>>> import numpy as np
>>> from numpy import linalg as LA
>>> np.set_printoptions(precision=2, suppress=True, linewidth=200, floatmode="fixed")
>>> Z = np.sign(np.array([[0, 2, 2, 2], [-1, -1, -1, -2], [2, 2, 2, 2], [-1, -2, -2, 1]]))
>>> other = (np.tril(Z, -1) + np.eye(4)) @ (np.triu(Z, 1) + np.eye(4))
>>> w = np.array([-4, -2, 3, -2])
>>> data = np.rint(other * w @ LA.inv(other)) + 0
>>> data
array([[-20.00,  -7.00,   4.00,  -5.00],
       [ 28.00,  10.00,  -4.00,  10.00],
       [-18.00,  -7.00,   2.00,  -5.00],
       [ 18.00,   7.00,  -4.00,   3.00]])
>>> (data + data.T) / 2
array([[-20.00,  10.50,  -7.00,   6.50],
       [ 10.50,  10.00,  -5.50,   8.50],
       [ -7.00,  -5.50,   2.00,  -4.50],
       [  6.50,   8.50,  -4.50,   3.00]])
>>> print((data - data.T) / 2)
[[  0.00 -17.50  11.00 -11.50]
 [ 17.50   0.00   1.50   1.50]
 [-11.00  -1.50   0.00  -0.50]
 [ 11.50  -1.50   0.50   0.00]]
>>> np.allclose(data @ data.T, data.T @ data)
False
>>> np.sort(np.abs(LA.eigvals(data)))
array([2.00, 2.00, 3.00, 4.00])
>>> np.trace(data)
np.float64(-5.0)
>>> assert data == data.T
Traceback (most recent call last):
  File "<python-input-13>", line 1, in <module>
    assert data == data.T
           ^^^^^^^^^^^^^^
ValueError: The truth value of an array with more than one element is ambiguous. Use a.any() or a.all()
>>> LA.determinant(data)
Traceback (most recent call last):
  File "<python-input-14>", line 1, in <module>
    LA.determinant(data)
    ^^^^^^^^^^^^^^
AttributeError: module 'numpy.linalg' has no attribute 'determinant'
>>> np.allclose(data, data.T)
False
